>>> import numpy as np
>>> np.set_printoptions(precision=3, suppress=True, linewidth=120, legacy="1.25")
>>> K = -2 * np.eye(3) + np.eye(3, k=1)
>>> K
array([[-2.,  1.,  0.],
       [ 0., -2.,  1.],
       [ 0.,  0., -2.]])
>>> Q = K.astype(float).copy()
>>> for j in range(3):
...     Q[:, j] -= Q[:, :j] @ (Q[:, :j].T @ Q[:, j])
...     Q[:, j] /= np.linalg.norm(Q[:, j])
... 
>>> Q.T @ Q
array([[1., 0., 0.],
       [0., 1., 0.],
       [0., 0., 1.]])
>>> P = np.triu(np.array([[-1, -2, 1], [-2, 1, -2], [-1, -2, 2]]), 1) + np.eye(3)
>>> other = P @ K @ np.linalg.inv(P)
>>> np.poly(other)
array([ 1.,  6., 12.,  8.])
>>> np.trace(other), np.trace(K)
(-6.0, -6.0)
>>> np.linalg.matrix_rank(other)
3
>>> other
array([[-2.,  1.,  0.],
       [ 0., -2.,  1.],
       [ 0.,  0., -2.]])
>>> rng = np.random.default_rng(26069)
>>> labels = rng.integers(0, 2, 3)
>>> mat = np.array([[-3, 3, -1], [0, 0, 2], [-1, -1, 3]]) * (labels[:, None] == labels)
>>> mat
array([[-3,  3,  0],
       [ 0,  0,  0],
       [ 0,  0,  3]])
>>> # 2 blocks once reordered
>>> other = np.array([[-2, -4], [0, -1], [3, -4]])
>>> np.linalg.matrix_rank(np.vstack([mat, other.T]))
3
>>> np.vstack([mat, other.T]).shape
(5, 3)
>>> other.T @ mat.T
array([[  6,   0,   9],
       [  9,   0, -12]])
>>> np.einsum("ij->j", mat)
array([-3,  3,  3])
>>> J = np.load("out17.npy")
>>> J
array([[-2.711, -0.954, -1.87 ],
       [-1.103, -0.427, -0.673],
       [-0.802, -0.282, -0.584],
       [ 0.614,  0.19 ,  0.348],
       [ 3.541,  1.146,  2.396],
       [ 1.856,  0.46 ,  1.168],
       [-1.345, -0.39 , -0.853],
       [ 2.575,  0.829,  1.728],
       [ 0.637,  0.144,  0.373],
       [ 0.24 ,  0.051,  0.188],
       [ 1.157,  0.356,  0.767],
       [ 0.886,  0.371,  0.459],
       [ 0.019,  0.108,  0.187],
       [-0.883, -0.243, -0.544],
       [ 0.727,  0.188,  0.506],
       [ 0.75 ,  0.27 ,  0.496]])
>>> basis = J[[12, 15]].astype(float)
>>> for _ in range(7):
...     labels = np.linalg.norm(J[:, None] - basis, axis=-1).argmin(axis=1)
...     basis = np.array([J[labels == j].mean(axis=0) for j in range(2)])
... 
>>> labels
array([0, 0, 0, 1, 1, 1, 0, 1, 1, 1, 1, 1, 1, 0, 1, 1])
>>> basis[1] - basis[0]
array([2.551, 0.833, 1.688])
>>> Q, Rm = np.linalg.qr(J)
>>> round(np.trace(Q @ Q.T), 3)
3.0
>>> Rm
array([[6.202, 1.995, 4.118],
       [0.   , 0.245, 0.096],
       [0.   , 0.   , 0.257]])
>>> np.abs(np.diag(Rm))
array([6.202, 0.245, 0.257])
>>> Q @ Rm
array([[-2.711, -0.954, -1.87 ],
       [-1.103, -0.427, -0.673],
       [-0.802, -0.282, -0.584],
       [ 0.614,  0.19 ,  0.348],
       [ 3.541,  1.146,  2.396],
       [ 1.856,  0.46 ,  1.168],
       [-1.345, -0.39 , -0.853],
       [ 2.575,  0.829,  1.728],
       [ 0.637,  0.144,  0.373],
       [ 0.24 ,  0.051,  0.188],
       [ 1.157,  0.356,  0.767],
       [ 0.886,  0.371,  0.459],
       [ 0.019,  0.108,  0.187],
       [-0.883, -0.243, -0.544],
       [ 0.727,  0.188,  0.506],
       [ 0.75 ,  0.27 ,  0.496]])
>>> E = np.load("arr.npy")
>>> E
array([[ -0.742,   0.448,  21.238],
       [ -2.311,   1.42 ,  14.395],
       [ -1.796,   1.312,   0.6  ],
       [ -0.976,   0.776,   0.127],
       [ -0.854,   0.69 ,   0.091],
       [ -0.207,   0.191,   0.002],
       [  0.245,  -0.536,  -0.131],
       [ -0.118,  -0.631,  -0.48 ],
       [ -1.719,  -0.358,  -1.863],
       [ -5.565,   0.833,  -5.361],
       [-12.936,   3.558, -12.554]])
>>> cen = E - E.mean(axis=0)
>>> evecs = np.linalg.svd(cen)[2][:2]
>>> other = cen - cen @ evecs.T @ evecs
>>> (cen @ evecs.T).std(axis=0)
array([8.913, 3.143])
>>> other.std(axis=0)
array([0.149, 0.47 , 0.017])
>>> np.round(np.cov(cen @ evecs.T, rowvar=False), 3) + 0
array([[87.376,  0.   ],
       [ 0.   , 10.865]])
>>> np.diag(evecs.T @ evecs)
array([0.909, 0.092, 0.999])
>>> np.linalg.norm(other, axis=1).round(6).argmax()
2
>>> basis = E[[3, 1]].astype(float)
>>> for _ in range(4):
...     labels = np.linalg.norm(E[:, None] - basis, axis=-1).argmin(axis=1)
...     basis = np.array([E[labels == j].mean(axis=0) for j in range(2)])
... 
>>> labels
array([1, 1, 0, 0, 0, 0, 0, 0, 0, 0, 0])
>>> np.abs(basis[1] - basis[0]).argmax()
2
>>> x0 = np.array([0, -2, -1])
>>> rhs = E @ x0
>>> coef, lr = np.zeros(3), 1 / np.linalg.norm(E, 2) ** 2
>>> for i in range(10):
...     coef -= lr * E.T @ (E @ coef - rhs)
...     if i % 2 == 0: print(i, round(np.linalg.norm(E @ coef - rhs), 3))
... 
0 9.058
2 6.006
4 4.382
6 3.6
8 3.257
>>> round(np.linalg.cond(E), 3)
17.848
>>> cen = J - J.mean(axis=1)
Traceback (most recent call last):
  File "<python-input-53>", line 1, in <module>
    cen = J - J.mean(axis=1)
          ~~^~~~~~~~~~~~~~~~
ValueError: operands could not be broadcast together with shapes (16,3) (16,) 
>>> cen = J - J.mean(axis=0)
>>> left, sigma, Vt = np.linalg.svd(cen, full_matrices=False)
>>> np.linalg.matrix_rank(cen)
3
>>> np.round(cen.mean(axis=0), 3) + 0
array([0., 0., 0.])
>>> Vt[0] * np.sign(Vt[0, np.abs(Vt[0]).argmax()])
array([0.804, 0.26 , 0.535])
>>> W0 = np.load("sample10.npy")
>>> W0
array([[ 6,  0, -2, -2],
       [ 0, -6,  3,  0],
       [-2,  3,  2,  0],
       [-2,  0,  0,  4]])
>>> vals, evecs = np.linalg.eig(W0)
>>> np.sort(np.linalg.eigvals(W0.T))
array([-7.032,  1.657,  3.554,  7.821])
>>> np.sort(np.linalg.eigvals(np.linalg.inv(W0)))
array([-0.142,  0.128,  0.281,  0.603])
>>> np.round(W0 @ evecs[:, 0] - vals[0] * evecs[:, 0], 3) + 0
array([0., 0., 0., 0.])
>>> round(np.prod(vals), 3)
-324.0
>>> vals
array([-7.032,  7.821,  1.657,  3.554])
>>> other = np.array([[-1, -2], [0, -1]])
>>> basis = np.kron(other, W0)
>>> round(float(np.linalg.norm(basis, 2)), 3), round(float(np.linalg.norm(other, 2) * np.linalg.norm(W0, 2)), 3)
(18.881, 18.881)
>>> basis
array([[ -6,   0,   2,   2, -12,   0,   4,   4],
       [  0,   6,  -3,   0,   0,  12,  -6,   0],
       [  2,  -3,  -2,   0,   4,  -6,  -4,   0],
       [  2,   0,   0,  -4,   4,   0,   0,  -8],
       [  0,   0,   0,   0,  -6,   0,   2,   2],
       [  0,   0,   0,   0,   0,   6,  -3,   0],
       [  0,   0,   0,   0,   2,  -3,  -2,   0],
       [  0,   0,   0,   0,   2,   0,   0,  -4]])
>>> basis.shape
(8, 8)
>>> x0 = np.array([3, -2, -1, -1])
>>> rhs = W0 @ x0
>>> rhs
array([ 22,   9, -14, -10])
>>> np.linalg.solve(W0, 3 * rhs)
array([ 9., -6., -3., -3.])
>>> np.linalg.solve(W0, rhs)
array([ 3., -2., -1., -1.])
>>> other = np.linalg.invert(W0)
Traceback (most recent call last):
  File "<python-input-77>", line 1, in <module>
    other = np.linalg.invert(W0)
            ^^^^^^^^^^^^^^^^
AttributeError: module 'numpy.linalg' has no attribute 'invert'
>>> other = np.linalg.inv(W0)
>>> np.round(W0 @ other, 3) + 0
array([[1., 0., 0., 0.],
       [0., 1., 0., 0.],
       [0., 0., 1., 0.],
       [0., 0., 0., 1.]])
>>> other
array([[ 0.259,  0.074,  0.148,  0.13 ],
       [ 0.074, -0.074,  0.185,  0.037],
       [ 0.148,  0.185,  0.37 ,  0.074],
       [ 0.13 ,  0.037,  0.074,  0.315]])
>>> np.linalg.det(W0) * other
array([[ -84.,  -24.,  -48.,  -42.],
       [ -24.,   24.,  -60.,  -12.],
       [ -48.,  -60., -120.,  -24.],
       [ -42.,  -12.,  -24., -102.]])
>>> (np.abs(other) > 1e-9).astype(int)
array([[1, 1, 1, 1],
       [1, 1, 1, 1],
       [1, 1, 1, 1],
       [1, 1, 1, 1]])
>>> np.round(np.linalg.inv(other), 3) + 0
array([[ 6.,  0., -2., -2.],
       [ 0., -6.,  3.,  0.],
       [-2.,  3.,  2.,  0.],
       [-2.,  0.,  0.,  4.]])
>>> round(np.linalg.cond(W0), 3)
4.719
